$ ipython --no-banner

In [1]: import numpy as np

In [2]: np.set_printoptions(suppress=True, linewidth=100)

In [3]: E = np.array([[2, 1, 2, 1], [2, 0, 2, 0], [2, 1, 2, 1], [2, 0, 2, 0]])

In [4]: t = np.radians(72)

In [5]: R = np.eye(4)

In [6]: R[2, 2] = R[3, 3] = np.cos(t)

In [7]: R[2, 3], R[3, 2] = -np.sin(t), np.sin(t)

In [8]: print(R.round(3))
[[ 1.     0.     0.     0.   ]
 [ 0.     1.     0.     0.   ]
 [ 0.     0.     0.309 -0.951]
 [ 0.     0.     0.951  0.309]]

In [9]: out = E @ R.T

In [10]: print(np.allclose(E @ E.T, out @ out.T))
True

In [11]: print(np.round(np.abs(out - E).max(axis=0), 3))
[0.    0.    2.333 1.902]

In [12]: print(out.round(3))
[[ 2.     1.    -0.333  2.211]
 [ 2.     0.     0.618  1.902]
 [ 2.     1.    -0.333  2.211]
 [ 2.     0.     0.618  1.902]]

In [13]: print(np.round(np.linalg.svd(E, compute_uv=False), 3) + 0, np.round(np.linalg.svd(out, compute_uv=False), 3) + 0)
[5.842 1.369 0.    0.   ] [5.842 1.369 0.    0.   ]

In [14]: r = np.linalg.matrix_rank(E)

In [15]: print(r)
2

In [16]: null = np.linalg.svd(E)[2][r:].T

In [17]: print(np.round(null @ null.T, 3) + 0)
[[ 0.5  0.  -0.5  0. ]
 [ 0.   0.5  0.  -0.5]
 [-0.5  0.   0.5  0. ]
 [ 0.  -0.5  0.   0.5]]

In [18]: print(np.linalg.matrix_rank(E, rtol=0.1))
2

In [19]: print(np.linalg.cond(E) > 100)
True

In [20]: print([round(float(x), 3) for x in np.linalg.svd(E, compute_uv=False)[:3]])
[5.842, 1.369, 0.0]

In [21]: print(np.argsort(-np.linalg.norm(E, axis=0).round(6), kind="stable")[:3])
[0 2 1]

In [22]: m1 = np.loadtxt("mat.csv", delimiter=",")

In [23]: print(m1.round(3))
[[ 0.546  0.133 -0.018  0.076 -0.26   0.058 -0.076 -0.178  0.119 -0.095  0.191  0.067 -0.214
  -0.076]
 [ 0.133  0.606 -0.127 -0.06   0.24  -0.066 -0.116 -0.015 -0.036 -0.085 -0.068  0.121 -0.246
   0.192]
 [-0.018 -0.127  0.544  0.012 -0.022  0.246 -0.119 -0.077  0.159 -0.184 -0.299  0.031  0.027
   0.009]
 [ 0.076 -0.06   0.012  0.629 -0.09  -0.039  0.138  0.2   -0.219 -0.237 -0.095 -0.026 -0.154
  -0.133]
 [-0.26   0.24  -0.022 -0.09   0.396 -0.06  -0.147 -0.06  -0.193 -0.033 -0.156 -0.116  0.009
  -0.001]
 [ 0.058 -0.066  0.246 -0.039 -0.06   0.345 -0.05   0.033  0.125 -0.004 -0.02  -0.294 -0.138
   0.165]
 [-0.076 -0.116 -0.119  0.138 -0.147 -0.05   0.227  0.262  0.028  0.071  0.038  0.093  0.019
   0.119]
 [-0.178 -0.015 -0.077  0.2   -0.06   0.033  0.262  0.412  0.009  0.05  -0.058  0.017 -0.071
   0.282]
 [ 0.119 -0.036  0.159 -0.219 -0.193  0.125  0.028  0.009  0.299  0.064  0.006  0.172  0.017
   0.183]
 [-0.095 -0.085 -0.184 -0.237 -0.033 -0.004  0.071  0.05   0.064  0.22   0.171 -0.079  0.08
   0.104]
 [ 0.191 -0.068 -0.299 -0.095 -0.156 -0.02   0.038 -0.058  0.006  0.171  0.342 -0.153 -0.037
  -0.045]
 [ 0.067  0.121  0.031 -0.026 -0.116 -0.294  0.093  0.017  0.172 -0.079 -0.153  0.699  0.147
   0.006]
 [-0.214 -0.246  0.027 -0.154  0.009 -0.138  0.019 -0.071  0.017  0.08  -0.037  0.147  0.286
  -0.138]
 [-0.076  0.192  0.009 -0.133 -0.001  0.165  0.119  0.282  0.183  0.104 -0.045  0.006 -0.138
   0.447]]

In [24]: r = np.linalg.matrix_rank(m1)

In [25]: print(r)
6

In [26]: null = np.linalg.svd(m1)[2][r:].T

In [27]: print(np.linalg.matrix_rank(m1.T @ m1), np.linalg.matrix_rank(m1 @ m1.T))
6 6

In [28]: print([int(np.linalg.matrix_rank(m1[:i])) for i in range(1, len(m1) + 1)])
[1, 2, 3, 4, 5, 6, 6, 6, 6, 6, 6, 6, 6, 6]

In [29]: print([int(np.linalg.matrix_rank(m1[:, :j + 1])) for j in range(14)])
[1, 2, 3, 4, 5, 6, 6, 6, 6, 6, 6, 6, 6, 6]

In [30]: W1 = np.array([[4, 3, 4],
    ...:     [8, 9, 2],
    ...:     [8, 8, 1],
    ...:     [3, 7, 9],
    ...:     [5, 2, 6],
    ...:     [5, 7, 0],
    ...:     [1, 4, 3],
    ...:     [5, 0, 3],
    ...:     [8, 9, 9],
    ...:     [2, 9, 1],
    ...:     [7, 3, 2],
    ...:     [8, 4, 1],
    ...:     [9, 3, 7],
    ...:     [4, 6, 2]])

In [31]: b = np.array([5, -9, -1])

In [32]: H = np.maximum(m1 @ W1 + b, 0)

In [33]: print((H > 0).astype(int))
[[1 0 0]
 [1 0 0]
 [1 0 0]
 [1 0 1]
 [1 0 0]
 [1 0 0]
 [1 0 1]
 [1 0 1]
 [1 0 0]
 [1 0 0]
 [1 0 0]
 [1 0 1]
 [1 0 0]
 [1 0 1]]

In [34]: print(np.linalg.matrix_rank(H))
2

In [35]: basis = np.array([[1, 4], [-1, -6], [-9, 1]])

In [36]: print((H @ basis).round(6).argmax(axis=1))
[1 1 1 1 1 1 1 1 1 1 1 1 1 1]

In [37]: print(W1 @ basis)
[[-35   2]
 [-19 -20]
 [ -9 -15]
 [-85 -21]
 [-51  14]
 [ -2 -22]
 [-30 -17]
 [-22  23]
 [-82 -13]
 [-16 -45]
 [-14  12]
 [ -5   9]
 [-57  25]
 [-20 -18]]

In [38]: out = m1 / np.sqrt((m1 ** 2).mean(axis=1, keepdims=True))

In [39]: print(np.linalg.matrix_rank(out) == np.linalg.matrix_rank(m1))
True

In [40]: K = np.load("case16.npy")

In [41]: print(K)
[[-2 -1  0  1  2  3  4  5  6  7]
 [ 8  9 10 11 12 13 14 15 16 17]
 [18 19 20 21 22 23 24 25 26 27]
 [28 29 30 31 32 33 34 35 36 37]
 [38 39 40 41 42 43 44 45 46 47]
 [48 49 50 51 52 53 54 55 56 57]
 [58 59 60 61 62 63 64 65 66 67]
 [68 69 70 71 72 73 74 75 76 77]
 [78 79 80 81 82 83 84 85 86 87]
 [88 89 90 91 92 93 94 95 96 97]]

In [42]: U, sv = np.linalg.svd(K)
---------------------------------------------------------------------------
ValueError                                Traceback (most recent call last)
Cell In[42], line 1
----> 1 U, sv = np.linalg.svd(K)

ValueError: too many values to unpack (expected 2)

In [43]: U, sv, Vt = np.linalg.svd(K, full_matrices=False)

In [44]: print(np.round(U.T @ K @ Vt.T, 3) + 0)
[[555.634   0.      0.      0.      0.      0.      0.      0.      0.      0.   ]
 [  0.     14.848   0.      0.      0.      0.      0.      0.      0.      0.   ]
 [  0.      0.      0.      0.      0.      0.      0.      0.      0.      0.   ]
 [  0.      0.      0.      0.      0.      0.      0.      0.      0.      0.   ]
 [  0.      0.      0.      0.      0.      0.      0.      0.      0.      0.   ]
 [  0.      0.      0.      0.      0.      0.      0.      0.      0.      0.   ]
 [  0.      0.      0.      0.      0.      0.      0.      0.      0.      0.   ]
 [  0.      0.      0.      0.      0.      0.      0.      0.      0.      0.   ]
 [  0.      0.      0.      0.      0.      0.      0.      0.      0.      0.   ]
 [  0.      0.      0.      0.      0.      0.      0.      0.      0.      0.   ]]

In [45]: print(np.allclose(U * sv @ Vt, K))
True

In [46]: print(sv.round(3) + 0)
[555.634  14.848   0.      0.      0.      0.      0.      0.      0.      0.   ]

In [47]: print(np.round(Vt @ Vt.T, 3) + 0)
[[1. 0. 0. 0. 0. 0. 0. 0. 0. 0.]
 [0. 1. 0. 0. 0. 0. 0. 0. 0. 0.]
 [0. 0. 1. 0. 0. 0. 0. 0. 0. 0.]
 [0. 0. 0. 1. 0. 0. 0. 0. 0. 0.]
 [0. 0. 0. 0. 1. 0. 0. 0. 0. 0.]
 [0. 0. 0. 0. 0. 1. 0. 0. 0. 0.]
 [0. 0. 0. 0. 0. 0. 1. 0. 0. 0.]
 [0. 0. 0. 0. 0. 0. 0. 1. 0. 0.]
 [0. 0. 0. 0. 0. 0. 0. 0. 1. 0.]
 [0. 0. 0. 0. 0. 0. 0. 0. 0. 1.]]

In [48]: print((sv > 1e-8).sum())
2

In [49]: print(U.shape, sv.shape, Vt.shape)
(10, 10) (10,) (10, 10)
